% python3 -q
>>> import numpy as np
>>> import numpy.linalg as la
>>> np.set_printoptions(suppress=True, linewidth=200)
>>> F = 5 * np.eye(4) + np.ones((4, 4))
>>> print(F)
[[6. 1. 1. 1.]
 [1. 6. 1. 1.]
 [1. 1. 6. 1.]
 [1. 1. 1. 6.]]
>>> # symmetric, so the eigenvalues are real
>>> out = F / la.norm(F, axis=1, keepdims=True)
>>> gram = out @ out.T
>>> print((np.abs(gram) > 0.9).astype(int))
[[1 0 0 0]
 [0 1 0 0]
 [0 0 1 0]
 [0 0 0 1]]
>>> print((gram - 2 * np.eye(4)).round(6).argmax(axis=1))
[1 0 0 0]
>>> gram[2].round(1)
array([0.4, 0.4, 1. , 0.4])
>>> O, r_ = la.qr(F)
>>> print(np.round(np.abs(np.diag(r_)), 1))
[6.2 5.8 5.6 5.5]
>>> print(np.round(O @ r_, 1))
[[6. 1. 1. 1.]
 [1. 6. 1. 1.]
 [1. 1. 6. 1.]
 [1. 1. 1. 6.]]
>>> O.shape, r_.shape
((4, 4), (4, 4))
>>> th = np.deg2rad(36)
>>> X = np.eye(7)
>>> X[np.ix_([1, 4], [1, 4])] = [[np.cos(th), -np.sin(th)], [np.sin(th), np.cos(th)]]
>>> print(X.round(1))
[[ 1.   0.   0.   0.   0.   0.   0. ]
 [ 0.   0.8  0.   0.  -0.6  0.   0. ]
 [ 0.   0.   1.   0.   0.   0.   0. ]
 [ 0.   0.   0.   1.   0.   0.   0. ]
 [ 0.   0.6  0.   0.   0.8  0.   0. ]
 [ 0.   0.   0.   0.   0.   1.   0. ]
 [ 0.   0.   0.   0.   0.   0.   1. ]]
>>> x = np.array([0, 0, 1, 0, 2, 2, 2])
>>> target = X @ x
>>> target.round(1)
array([ 0. , -1.2,  1. ,  0. ,  1.6,  2. ,  2. ])
>>> print(np.round(la.solve(X, target + X[:, 1]), 1))
[0. 1. 1. 0. 2. 2. 2.]
>>> np.round(la.solve(X, target), 1)
array([0., 0., 1., 0., 2., 2., 2.])
>>> np.round(la.solve(X, X[:, 5]), 1)
array([0., 0., 0., 0., 0., 1., 0.])
>>> np.round(la.solve(X, 3 * target), 1)
array([0., 0., 3., 0., 6., 6., 6.])
>>> arr = np.loadtxt("test14.csv", delimiter=",")
>>> arr.round(1)
array([[1. , 0. , 0. , 0. , 0. ],
       [0. , 0.3, 0. , 0.3, 0.3],
       [0. , 0. , 0.5, 0. , 0.5],
       [0. , 0. , 0. , 0.5, 0.5],
       [0.3, 0. , 0. , 0. , 0.7]])
>>> # a transition matrix
>>> th = np.radians(90)
>>> r_ = np.eye(5)
>>> r_[1, 1] = r_[3, 3] = np.cos(th)
>>> r_[1, 3], r_[3, 1] = -np.sin(th), np.sin(th)
>>> r_.round(1) + 0
array([[ 1.,  0.,  0.,  0.,  0.],
       [ 0.,  0.,  0., -1.,  0.],
       [ 0.,  0.,  1.,  0.,  0.],
       [ 0.,  1.,  0.,  0.,  0.],
       [ 0.,  0.,  0.,  0.,  1.]])
>>> out = arr @ r_.T
>>> print(np.round(np.abs(out - arr).max(axis=0), 1))
[0.  0.7 0.  0.5 0. ]
>>> np.round(la.svd(arr, compute_uv=False), 1), np.round(la.svd(out, compute_uv=False), 1)
(array([1.2, 1. , 0.6, 0.3, 0.3]), array([1.2, 1. , 0.6, 0.3, 0.3]))
>>> round(la.det(r_), 1), np.trace(r_)
(np.float64(1.0), np.float64(3.0))
>>> out.round(1) + 0
array([[ 1. ,  0. ,  0. ,  0. ,  0. ],
       [ 0. , -0.3,  0. ,  0.3,  0.3],
       [ 0. ,  0. ,  0.5,  0. ,  0.5],
       [ 0. , -0.5,  0. ,  0. ,  0.5],
       [ 0.3,  0. ,  0. ,  0. ,  0.7]])
>>> np.allclose(arr @ arr.T, out @ out.T)
True
>>> gram = arr.T @ arr
>>> np.round(la.svd(arr, compute_uv=False) ** 2, 1)
array([1.4, 1. , 0.3, 0.1, 0.1])
>>> gram.round(1)
array([[1.1, 0. , 0. , 0. , 0.2],
       [0. , 0.1, 0. , 0.1, 0.1],
       [0. , 0. , 0.2, 0. , 0.2],
       [0. , 0.1, 0. , 0.4, 0.4],
       [0.2, 0.1, 0.2, 0.4, 1.1]])
>>> np.round(la.eigvalsh(gram)[::-1], 1)
array([1.4, 1. , 0.3, 0.1, 0.1])
>>> np.round(la.det(arr.T), 1)
np.float64(0.1)
>>> np.round(la.det(arr[::-1]), 1)
np.float64(0.1)
>>> print(round(float(la.det(2 * arr)), 1), round(la.det(arr), 1))
1.8 0.1
>>> np.round(la.eigvals(arr), 1)
array([0.3, 0.5, 0.5, 0.7, 1. ])
>>> print(round(np.einsum("ii->", arr), 1))
3.0
>>> out = la.invert(X)
Traceback (most recent call last):
  File "<python-input-49>", line 1, in <module>
    out = la.invert(X)
          ^^^^^^^^^
AttributeError: module 'numpy.linalg' has no attribute 'invert'
>>> out = la.inv(X)
>>> np.round(la.inv(out), 1)
array([[ 1. ,  0. ,  0. ,  0. ,  0. ,  0. ,  0. ],
       [ 0. ,  0.8,  0. ,  0. , -0.6,  0. ,  0. ],
       [ 0. ,  0. ,  1. ,  0. ,  0. ,  0. ,  0. ],
       [ 0. ,  0. ,  0. ,  1. ,  0. ,  0. ,  0. ],
       [ 0. ,  0.6,  0. ,  0. ,  0.8,  0. ,  0. ],
       [ 0. ,  0. ,  0. ,  0. ,  0. ,  1. ,  0. ],
       [ 0. ,  0. ,  0. ,  0. ,  0. ,  0. ,  1. ]])
>>> np.round(X @ out, 1) + 0
array([[1., 0., 0., 0., 0., 0., 0.],
       [0., 1., 0., 0., 0., 0., 0.],
       [0., 0., 1., 0., 0., 0., 0.],
       [0., 0., 0., 1., 0., 0., 0.],
       [0., 0., 0., 0., 1., 0., 0.],
       [0., 0., 0., 0., 0., 1., 0.],
       [0., 0., 0., 0., 0., 0., 1.]])
>>> np.round(la.det(X) * out, 1)
array([[ 1. ,  0. ,  0. ,  0. ,  0. ,  0. ,  0. ],
       [ 0. ,  0.8,  0. ,  0. ,  0.6,  0. ,  0. ],
       [ 0. ,  0. ,  1. ,  0. ,  0. ,  0. ,  0. ],
       [ 0. ,  0. ,  0. ,  1. ,  0. ,  0. ,  0. ],
       [ 0. , -0.6,  0. ,  0. ,  0.8,  0. ,  0. ],
       [ 0. ,  0. ,  0. ,  0. ,  0. ,  1. ,  0. ],
       [ 0. ,  0. ,  0. ,  0. ,  0. ,  0. ,  1. ]])
>>> out = np.array([[4, 5, 5], [2, 3, 3]])
>>> C = np.kron(out, arr)
>>> round(float(la.norm(C, 2)), 1), round(float(la.norm(out, 2) * la.norm(arr, 2)), 1)
(11.1, 11.1)
>>> print(C.round(1))
[[4.  0.  0.  0.  0.  5.  0.  0.  0.  0.  5.  0.  0.  0.  0. ]
 [0.  1.3 0.  1.3 1.3 0.  1.7 0.  1.7 1.7 0.  1.7 0.  1.7 1.7]
 [0.  0.  2.  0.  2.  0.  0.  2.5 0.  2.5 0.  0.  2.5 0.  2.5]
 [0.  0.  0.  2.  2.  0.  0.  0.  2.5 2.5 0.  0.  0.  2.5 2.5]
 [1.3 0.  0.  0.  2.7 1.7 0.  0.  0.  3.3 1.7 0.  0.  0.  3.3]
 [2.  0.  0.  0.  0.  3.  0.  0.  0.  0.  3.  0.  0.  0.  0. ]
 [0.  0.7 0.  0.7 0.7 0.  1.  0.  1.  1.  0.  1.  0.  1.  1. ]
 [0.  0.  1.  0.  1.  0.  0.  1.5 0.  1.5 0.  0.  1.5 0.  1.5]
 [0.  0.  0.  1.  1.  0.  0.  0.  1.5 1.5 0.  0.  0.  1.5 1.5]
 [0.7 0.  0.  0.  1.3 1.  0.  0.  0.  2.  1.  0.  0.  0.  2. ]]
>>> print(C.shape)
(10, 15)
>>> A = np.loadtxt("case16.csv", delimiter=",")
>>> A
array([[-3.,  2.,  0.,  0.],
       [ 0., -1.,  0.,  0.],
       [ 0.,  0., -3.,  2.],
       [ 0.,  0.,  0., -1.]])
>>> rng = np.random.default_rng(373)
>>> lab = rng.permutation(4)
>>> out = A[:, lab] * rng.choice([-1, 1], 4)
>>> out
array([[ 0.,  2.,  0., -3.],
       [ 0., -1.,  0.,  0.],
       [-3.,  0.,  2.,  0.],
       [ 0.,  0., -1.,  0.]])
>>> Uu, _, VT = la.svd(A.T @ out)
>>> lab
array([2, 1, 3, 0])
>>> O, r_ = la.qr(out)
>>> print(np.allclose(r_.T @ r_, out.T @ out))
True
>>> r_.round(1)
array([[-3. ,  0. ,  2. ,  0. ],
       [ 0. ,  2.2,  0. , -2.7],
       [ 0. ,  0. , -1. ,  0. ],
       [ 0. ,  0. ,  0. , -1.3]])
>>> np.round(O.T @ O, 1) + 0
array([[1., 0., 0., 0.],
       [0., 1., 0., 0.],
       [0., 0., 1., 0.],
       [0., 0., 0., 1.]])
>>> print(np.flatnonzero(la.matrix_power((r_ != 0) + (r_.T != 0) + np.eye(4), 4)[3]))
[1 3]
>>> np.round(np.sort(la.eigvals(r_).real), 1)
array([-3. , -1.3, -1. ,  2.2])
>>> np.round(r_ @ r_, 1)
array([[ 9. ,  0. , -8. ,  0. ],
       [ 0. ,  5. ,  0. , -2.4],
       [ 0. ,  0. ,  1. ,  0. ],
       [ 0. ,  0. ,  0. ,  1.8]])
>>> x = np.array([9, 6, 9, 1])
>>> target = A @ x
>>> target
array([-15.,  -6., -25.,  -1.])
>>> np.round(la.solve(A, target + A[:, 3]), 1)
array([9., 6., 9., 2.])
>>> np.round(la.solve(A, A[:, 0]), 1)
array([ 1., -0., -0., -0.])
>>> print(np.round(la.solve(A, target), 1))
[9. 6. 9. 1.]
>>> E = np.loadtxt("sample13.csv", delimiter=",")
>>> E
array([[2., 3., 0., 0., 0., 0., 0., 0., 0.],
       [3., 2., 3., 0., 0., 0., 0., 0., 0.],
       [0., 3., 3., 3., 0., 0., 0., 0., 0.],
       [0., 0., 3., 0., 3., 0., 0., 0., 0.],
       [0., 0., 0., 3., 3., 3., 0., 0., 0.],
       [0., 0., 0., 0., 3., 3., 3., 0., 0.],
       [0., 0., 0., 0., 0., 3., 3., 3., 0.],
       [0., 0., 0., 0., 0., 0., 3., 2., 3.],
       [0., 0., 0., 0., 0., 0., 0., 3., 0.]])
>>> # equal to its transpose
>>> w, V = la.eigh(E)
>>> np.unique(w.round(6) + 0, return_counts=True)[1]
array([1, 1, 1, 1, 1, 1, 1, 1, 1])
>>> (w > 1e-8).sum(), (w < -1e-8).sum()
(np.int64(5), np.int64(4))
>>> print(np.round(V.T @ V, 1) + 0)
[[1. 0. 0. 0. 0. 0. 0. 0. 0.]
 [0. 1. 0. 0. 0. 0. 0. 0. 0.]
 [0. 0. 1. 0. 0. 0. 0. 0. 0.]
 [0. 0. 0. 1. 0. 0. 0. 0. 0.]
 [0. 0. 0. 0. 1. 0. 0. 0. 0.]
 [0. 0. 0. 0. 0. 1. 0. 0. 0.]
 [0. 0. 0. 0. 0. 0. 1. 0. 0.]
 [0. 0. 0. 0. 0. 0. 0. 1. 0.]
 [0. 0. 0. 0. 0. 0. 0. 0. 1.]]
>>> np.round(np.abs(V[:, -1]), 1)
array([0.1, 0.1, 0.2, 0.3, 0.5, 0.6, 0.5, 0.3, 0.1])
>>> np.abs(V[:, -1]).round(6).argmax()
np.int64(5)
>>> np.round(la.eigvalsh(E @ E), 1)
array([ 0.1,  2.6,  4.8,  9. , 12.8, 14.4, 31. , 50.4, 67. ])
>>> print(w.sum(), np.trace(E))
18.0 18.0
>>> print(np.round(la.eigvalsh(E + 2 * np.eye(9)), 1))
[-1.8 -1.   0.4  1.8  4.2  5.6  7.6  9.1 10.2]
>>> r0 = np.array([-3, 0, 3, 3, 4, 0, 0, 5, 0])
>>> out = E + np.outer(r0, np.eye(9)[1])
>>> out
array([[2., 0., 0., 0., 0., 0., 0., 0., 0.],
       [3., 2., 3., 0., 0., 0., 0., 0., 0.],
       [0., 6., 3., 3., 0., 0., 0., 0., 0.],
       [0., 3., 3., 0., 3., 0., 0., 0., 0.],
       [0., 4., 0., 3., 3., 3., 0., 0., 0.],
       [0., 0., 0., 0., 3., 3., 3., 0., 0.],
       [0., 0., 0., 0., 0., 3., 3., 3., 0.],
       [0., 5., 0., 0., 0., 0., 3., 2., 3.],
       [0., 0., 0., 0., 0., 0., 0., 3., 0.]])
>>> la.matrix_rank(la.inv(out) - la.inv(E), tol=1e-8)
np.int64(1)
>>> round(float(la.det(out) / la.det(E)), 1), np.round(1 + la.solve(E, r0)[1], 1)
(0.4, np.float64(0.4))
>>> la.matrix_rank(out - E)
np.int64(1)
>>> x = np.array([3, -1, 2, -3, -1, -1, -3, -1, 2])
>>> target = E @ x
>>> target
array([  3.,  13.,  -6.,   3., -15., -15., -15.,  -5.,  -3.])
>>> print(np.round(la.solve(E, target), 1))
[ 3. -1.  2. -3. -1. -1. -3. -1.  2.]
>>> M = np.load("block17.npy")
>>> M.round(1) + 0
array([[ -8.3,  -5.8, -11.6,  -3.7,  -0.5,  -1.7,  -0.5,   2.4],
       [ -7.6,  -5. , -10.3,  -3.3,  -0.6,  -1.6,  -0.6,   2.1],
       [ -5.6,  -3. ,  -6.9,  -2.2,  -0.8,  -1.4,  -0.8,   1.1],
       [ -4.1,  -1.7,  -4.6,  -1.5,  -1. ,  -1.2,  -1. ,   0.5],
       [ -3. ,  -1. ,  -2.9,  -1. ,  -1. ,  -1. ,  -1. ,   0. ],
       [ -2.1,  -0.5,  -1.8,  -0.7,  -1. ,  -0.8,  -1. ,  -0.3],
       [ -1.4,  -0.3,  -1. ,  -0.4,  -0.8,  -0.6,  -0.8,  -0.5],
       [ -0.8,  -0.2,  -0.5,  -0.3,  -0.6,  -0.4,  -0.6,  -0.5],
       [  0.3,   0.2,   0.1,   0.1,   0.3,   0.1,   0.3,   0.3],
       [  1. ,   1.1,   0.6,   0.8,   1.1,   0.5,   1.1,   1.3],
       [  1.2,   1.4,   0.8,   0.9,   1.3,   0.5,   1.3,   1.6],
       [  1.7,   2.3,   1.4,   1.5,   1.9,   0.7,   1.9,   2.3],
       [  3.8,   6.9,   4.2,   4. ,   3.6,   1.2,   3.6,   5. ],
       [  5.5,  10.8,   6.9,   6.1,   4.8,   1.4,   4.8,   6.7],
       [  8.8,  18.4,  12.3,  10.1,   6.5,   1.7,   6.5,   9.6]])
>>> # column 6 repeats column 4
>>> lab = rng.permutation(4)
>>> lab
array([0, 2, 1, 3])
>>> out = A[lab][:, lab]
>>> np.allclose(out, A)
False
>>> out
array([[-3.,  0.,  2.,  0.],
       [ 0., -3.,  0.,  2.],
       [ 0.,  0., -1.,  0.],
       [ 0.,  0.,  0., -1.]])
>>> np.round(np.sort(np.abs(la.eigvals(out))), 1)
array([1., 1., 3., 3.])
>>> lab = rng.integers(0, 2, 10)
>>> K = np.array([[-3, 1, -3, -3, -1, -2, 0, 1, -1, 2],
...     [-3, 3, -2, -2, 2, -1, -3, 3, -2, 3],
...     [0, 0, -1, 1, 2, -2, -1, 1, 0, 0],
...     [-3, -1, -3, 0, 3, 0, -1, 2, -1, 3],
...     [-3, -2, -2, 2, 1, -1, -1, 0, 3, -1],
...     [0, 3, 1, -2, -1, 3, 3, -2, -1, 0],
...     [-2, 1, 2, -3, -1, 3, -3, -3, -2, -1],
...     [-2, 3, 2, -3, 2, -3, -3, 2, -2, 3],
...     [3, -1, -3, -1, 1, 2, 3, 1, -2, -1],
...     [0, -2, 2, -1, 2, 1, -2, -2, 3, 0]]) * (lab[:, None] == lab)
>>> K
array([[-3,  0, -3,  0, -1, -2,  0,  0, -1,  0],
       [ 0,  3,  0, -2,  0,  0,  0,  3,  0,  3],
       [ 0,  0, -1,  0,  2, -2, -1,  0,  0,  0],
       [ 0, -1,  0,  0,  0,  0,  0,  2,  0,  3],
       [-3,  0, -2,  0,  1, -1, -1,  0,  3,  0],
       [ 0,  0,  1,  0, -1,  3,  3,  0, -1,  0],
       [-2,  0,  2,  0, -1,  3, -3,  0, -2,  0],
       [ 0,  3,  0, -3,  0,  0,  0,  2,  0,  3],
       [ 3,  0, -3,  0,  1,  2,  3,  0, -2,  0],
       [ 0, -2,  0, -1,  0,  0,  0, -2,  0,  0]])
>>> round(np.log10(la.cond(K)))
2
>>> [round(float(x), 1) for x in la.svd(K, compute_uv=False)[:3]]
[8.3, 7.8, 6.7]
>>> np.round(np.abs(la.svd(K)[2][-1]), 1) + 0
array([0. , 0.4, 0. , 0.5, 0. , 0. , 0. , 0.6, 0. , 0.5])
>>> la.matrix_rank(K, rtol=0.1)
np.int64(9)
>>> out = K / la.norm(K, axis=1, keepdims=True)
>>> gram = out @ out.T
>>> gram.round(1)
array([[ 1. ,  0. ,  0.3,  0. ,  0.5, -0.3, -0.1,  0. , -0.1,  0. ],
       [ 0. ,  1. ,  0. ,  0.6,  0. ,  0. ,  0. ,  1. ,  0. , -0.6],
       [ 0.3,  0. ,  1. ,  0. ,  0.4, -0.8, -0.4,  0. , -0.1,  0. ],
       [ 0. ,  0.6,  0. ,  1. ,  0. ,  0. ,  0. ,  0.5,  0. , -0.2],
       [ 0.5,  0. ,  0.4,  0. ,  1. , -0.5, -0.2,  0. , -0.4,  0. ],
       [-0.3,  0. , -0.8,  0. , -0.5,  1. ,  0.2,  0. ,  0.5,  0. ],
       [-0.1,  0. , -0.4,  0. , -0.2,  0.2,  1. ,  0. , -0.4,  0. ],
       [ 0. ,  1. ,  0. ,  0.5,  0. ,  0. ,  0. ,  1. ,  0. , -0.4],
       [-0.1,  0. , -0.1,  0. , -0.4,  0.5, -0.4,  0. ,  1. ,  0. ],
       [ 0. , -0.6,  0. , -0.2,  0. ,  0. ,  0. , -0.4,  0. ,  1. ]])
>>> np.argwhere(np.triu(np.abs(gram) > 0.95, 1))
array([[1, 7]])
>>> gram[1].round(1)
array([ 0. ,  1. ,  0. ,  0.6,  0. ,  0. ,  0. ,  1. ,  0. , -0.6])
>>> (K - K.T) / 2
array([[ 0. ,  0. , -1.5,  0. ,  1. , -1. ,  1. ,  0. , -2. ,  0. ],
       [ 0. ,  0. ,  0. , -0.5,  0. ,  0. ,  0. ,  0. ,  0. ,  2.5],
       [ 1.5,  0. ,  0. ,  0. ,  2. , -1.5, -1.5,  0. ,  1.5,  0. ],
       [ 0. ,  0.5,  0. ,  0. ,  0. ,  0. ,  0. ,  2.5,  0. ,  2. ],
       [-1. ,  0. , -2. ,  0. ,  0. ,  0. ,  0. ,  0. ,  1. ,  0. ],
       [ 1. ,  0. ,  1.5,  0. ,  0. ,  0. ,  0. ,  0. , -1.5,  0. ],
       [-1. ,  0. ,  1.5,  0. ,  0. ,  0. ,  0. ,  0. , -2.5,  0. ],
       [ 0. ,  0. ,  0. , -2.5,  0. ,  0. ,  0. ,  0. ,  0. ,  2.5],
       [ 2. ,  0. , -1.5,  0. , -1. ,  1.5,  2.5,  0. ,  0. ,  0. ],
       [ 0. , -2.5,  0. , -2. ,  0. ,  0. ,  0. , -2.5,  0. ,  0. ]])
>>> assert K == K.T
Traceback (most recent call last):
  File "<python-input-124>", line 1, in <module>
    assert K == K.T
           ^^^^^^^^
ValueError: The truth value of an array with more than one element is ambiguous. Use a.any() or a.all()
>>> np.allclose(K, K.T)
False
